$ python3 -q
>>> import numpy as np
>>> from numpy import linalg as LA
>>> np.set_printoptions(precision=2, suppress=True, linewidth=100)
>>> sigma = 20 * 0.2 ** np.arange(3)
>>> Q, _ = LA.qr(np.array([[0.1, 1.2, -1.3], [-0.2, 0.6, 0.3], [0.5, -1.3, 0.4]]))
>>> rng = np.random.default_rng(67184)
>>> m1 = rng.normal(size=(18, 3)) * sigma @ Q
>>> m1
array([[ -4.03,  -3.71,  -5.49],
       [ -0.37,   0.38,  -3.51],
       [  3.73,  24.02,  -2.06],
       [  7.18,  34.18,   3.65],
       [ -2.65, -18.11,  -0.8 ],
       [  2.38,   3.01,   5.13],
       [  0.28,  11.34,  -2.18],
       [  2.16,  15.76,  -5.48],
       [ -0.9 ,  10.56,  -3.94],
       [ -3.99, -22.61,   0.83],
       [  7.2 ,  21.88,   8.7 ],
       [  5.92,  15.76,   9.19],
       [ -4.99, -38.87,   0.43],
       [ -2.08,  -3.65,  -4.54],
       [ -1.57,  -6.7 ,  -2.99],
       [  9.13,  49.86,   1.24],
       [ -0.71, -16.43,   1.87],
       [  2.38,  21.75,  -2.28]])
>>> # column 1 dominates
>>> f, r1 = m1[16], m1[17]
>>> round(float(f @ f), 2)
273.88
>>> p = (f @ r1) / (f @ f) * f
>>> np.outer(f, r1)
array([[  -1.68,  -15.35,    1.61],
       [ -39.17, -357.32,   37.42],
       [   4.47,   40.76,   -4.27]])
>>> LA.matrix_rank(np.outer(f, r1))
np.int64(1)
>>> cen = m1 - m1.mean(axis=0)
>>> evecs = LA.svd(cen)[2][:2]
>>> M2 = cen - cen @ evecs.T @ evecs
>>> np.diag(evecs.T @ evecs)
array([0.16, 0.98, 0.86])
>>> np.round(LA.norm(M2) / LA.norm(cen), 2)
np.float64(0.03)
>>> np.round(np.cov(cen @ evecs.T, rowvar=False), 2) + 0
array([[490.62,   0.  ],
       [  0.  ,  22.01]])
>>> cen = m1 - m1.mean(axis=0)
>>> Uu, sigma, Vt = LA.svd(cen, full_matrices=False)
>>> np.round(cen.mean(axis=0), 2) + 0
array([0., 0., 0.])
>>> round((sigma ** 2).sum() ** 2 / (sigma ** 4).sum(), 2)
np.float64(1.09)
>>> np.round(sigma ** 2 / (sigma ** 2).sum(), 2) + 0
array([0.96, 0.04, 0.  ])
>>> (np.sign(Uu[:, 0]) == np.sign(Uu[0, 0])).astype(int)
array([1, 1, 0, 0, 1, 1, 0, 0, 0, 1, 0, 0, 1, 1, 1, 0, 1, 0])
>>> dist = LA.norm(m1[:, None] - m1[None], axis=-1)
>>> dist.shape
(18, 18)
>>> dist[6].round(6).argsort(kind="stable")[:4]
array([ 6,  8,  7, 17])
>>> dist.mean(axis=1).argmax()
np.int64(15)
>>> w1 = np.array([[-2, 3, 1, 1, 0, 5], [-5, -4, 5, 2, 1, 5], [0, 0, -5, -1, -3, -3]])
>>> coef = np.array([1, 0, 2, 1, 0, 2])
>>> act = np.maximum(m1 @ w1 + coef, 0)
>>> (act > 0).astype(int)
array([[1, 1, 1, 0, 1, 0],
       [0, 0, 1, 1, 1, 1],
       [0, 0, 1, 1, 1, 1],
       [0, 0, 1, 1, 1, 1],
       [1, 1, 0, 0, 0, 0],
       [0, 0, 0, 1, 0, 1],
       [0, 0, 1, 1, 1, 1],
       [0, 0, 1, 1, 1, 1],
       [0, 0, 1, 1, 1, 1],
       [1, 1, 0, 0, 0, 0],
       [0, 0, 1, 1, 0, 1],
       [0, 0, 1, 1, 0, 1],
       [1, 1, 0, 0, 0, 0],
       [1, 1, 1, 0, 1, 0],
       [1, 1, 0, 0, 1, 0],
       [0, 0, 1, 1, 1, 1],
       [1, 1, 0, 0, 0, 0],
       [0, 0, 1, 1, 1, 1]])
>>> Z = np.array([[1, -1, 1],
...     [-1, -3, -3],
...     [-2, -1, 1],
...     [1, 2, -2],
...     [2, -1, 1],
...     [1, 0, -3]])
>>> (act @ Z).round(6).argmax(axis=1)
array([2, 0, 0, 0, 0, 0, 0, 0, 0, 0, 0, 0, 0, 0, 0, 0, 0, 0])
>>> w1 @ Z
array([[ -1,  -6, -27],
       [ -2,  15,  -6],
       [  0,   6,   3]])
>>> F = np.loadtxt("case9.csv", delimiter=",")
>>> F
array([[ 2.,  0.,  0., -6.],
       [ 0.,  1.,  0.,  0.],
       [ 2.,  2.,  1., -6.],
       [ 1.,  1.,  2., -3.]])
>>> # looks like rank 3
>>> np.argsort(-LA.norm(F, axis=0).round(6), kind="stable")[:3]
array([3, 0, 1])
>>> LA.cond(F) > 100
np.True_
>>> round(LA.norm(F, 2) / LA.norm(F), 2)
np.float64(0.97)
>>> f = np.array([0, 2, 0])
>>> W0 = np.outer(rng.normal(size=27), f) + 0.02 * rng.normal(size=(27, 3))
>>> W0.round(2) + 0
array([[-0.01, -2.74,  0.02],
       [ 0.  , -2.71, -0.01],
       [ 0.05, -2.54, -0.02],
       [-0.02,  3.78, -0.01],
       [-0.02, -1.66,  0.02],
       [-0.04, -3.11,  0.01],
       [-0.02,  0.79, -0.03],
       [ 0.  , -1.84, -0.02],
       [ 0.02,  1.55,  0.02],
       [ 0.02,  0.1 , -0.02],
       [-0.01, -0.72, -0.02],
       [ 0.01,  1.8 ,  0.  ],
       [-0.02,  1.75,  0.01],
       [-0.03,  0.01,  0.  ],
       [-0.03, -1.98,  0.  ],
       [-0.02, -1.12,  0.03],
       [ 0.03,  3.59,  0.03],
       [ 0.01, -1.69,  0.03],
       [ 0.01,  1.34, -0.02],
       [ 0.04,  1.71,  0.01],
       [ 0.01,  0.92, -0.02],
       [-0.02,  0.56, -0.01],
       [ 0.01, -2.89,  0.04],
       [ 0.01, -2.24,  0.01],
       [ 0.02, -1.9 , -0.05],
       [-0.01,  2.24,  0.  ],
       [ 0.  , -2.51, -0.02]])
>>> # column 1 is much longer than the rest
>>> proj = W0 @ LA.solve(W0.T @ W0, W0.T)
>>> np.allclose(proj @ proj, proj)
True
>>> np.round(LA.eigvalsh(proj), 2) + 0
array([0., 0., 0., 0., 0., 0., 0., 0., 0., 0., 0., 0., 0., 0., 0., 0., 0., 0., 0., 0., 0., 0., 0.,
       0., 1., 1., 1.])
>>> cen = (W0 - W0.mean(axis=0)) / W0.std(axis=0)
>>> np.argwhere(np.abs(cen) > 2)
array([[ 2,  0],
       [ 3,  1],
       [19,  0],
       [24,  2]])
>>> coef = LA.lstsq(np.delete(cen, 2, axis=1), cen[:, 2])[0]
>>> np.abs(coef).argmax()
np.int64(0)
>>> np.round(1 - np.var(cen[:, 2] - np.delete(cen, 2, axis=1) @ coef), 2)
np.float64(0.0)
>>> coef
array([-0.05, -0.02])
>>> Uu, sigma, Vt = LA.svd(W0)
>>> np.argmax(sigma[:-1] / (sigma[1:] + 1e-6)) + 1
np.int64(1)
>>> sigma
array([10.79,  0.11,  0.1 ])
>>> M2 = Uu[:, :1] @ np.diag(sigma[:1]) @ Vt[:1]
>>> round(np.abs(W0 - M2).max(), 2)
np.float64(0.05)
>>> LA.matrix_rank(M2)
np.int64(1)
>>> round(LA.norm(W0 - M2, 2), 2), round(sigma[1], 2)
(np.float64(0.11), np.float64(0.11))
>>> LA.matrix_rank(W0, rtol=0.05)
np.int64(1)
